>>> import numpy as np
>>> from numpy import linalg as LA
>>> np.set_printoptions(precision=2, suppress=True, linewidth=120, sign=" ")
>>> arr = np.load("dump.npy")
>>> print(arr)
[[ 8  3 -2]
 [-7  0 -2]
 [ 2 -1  2]
 [-7  0 -2]]
>>> left, s, VT = LA.svd(arr)
>>> vecs = VT[:(s > 1e-8).sum()]
>>> rng = np.random.default_rng(4226)
>>> x = arr[0] + 2 * arr[3] + rng.integers(2) * np.eye(3)[0]
>>> print(x)
[-5.  3. -6.]
>>> vecs.T @ vecs
array([[ 0.97,  0.13,  0.09],
       [ 0.13,  0.35, -0.46],
       [ 0.09, -0.46,  0.68]])
>>> np.diag(vecs.T @ vecs)
array([ 0.97,  0.35,  0.68])
>>> LA.matrix_rank(np.vstack([arr, x]))
np.int64(3)
>>> np.argsort(-LA.norm(arr, axis=0).round(6), kind="stable")[:3]
array([ 0,  2,  1])
>>> x = np.array([2, -4, -2])
>>> arr @ x
array([  8, -10,   4, -10])
>>> print((arr * x).sum(axis=1))
[  8 -10   4 -10]
>>> x @ arr
Traceback (most recent call last):
  File "<python-input-17>", line 1, in <module>
    x @ arr
    ~~^~~~~
ValueError: matmul: Input operand 1 has a mismatch in its core dimension 0, with gufunc signature (n?,k),(k,m?)->(n?,m?) (size 4 is different from 3)
>>> print(np.sign((arr @ x).round(6)))
[ 1 -1  1 -1]
>>> arr @ (2 * x)
array([ 16, -20,   8, -20])
>>> arr * x
array([[ 16, -12,   4],
       [-14,   0,   4],
       [  4,   4,  -4],
       [-14,   0,   4]])
>>> left, s, VT = LA.svd(arr)
>>> np.argmax(s[:-1] / (s[1:] + 1e-6)) + 1
np.int64(2)
>>> s.round(2) + 0
array([ 13.06,   4.64,   0.  ])
>>> other = left[:, :2] @ np.diag(s[:2]) @ VT[:2]
>>> round(LA.norm(arr - other) / LA.norm(arr), 2)
np.float64(0.0)
>>> print(LA.matrix_rank(arr, rtol=0.05))
2
>>> np.round(np.abs(arr - other).max(), 2)
np.float64(0.0)
>>> K = np.loadtxt("w.csv", delimiter=",")
>>> print(K)
[[ 2.  2.  2.  1.]
 [ 2.  1. -1. -2.]
 [-2. -2. -2.  0.]
 [-1.  1.  2. -1.]
 [-2. -2. -1.  1.]
 [12.  7. -3. -9.]]
>>> # row 5 dominates
>>> x = np.array([0, 2, -1, 2])
>>> h1 = np.maximum(K @ x, 0)
>>> h1
array([ 4.,  0.,  0.,  0.,  0.,  0.])
>>> np.maximum(K @ (3 * x), 0)
array([ 12.,   0.,   0.,   0.,   0.,   0.])
>>> print(np.flatnonzero(h1 > 1e-9))
[ 0]
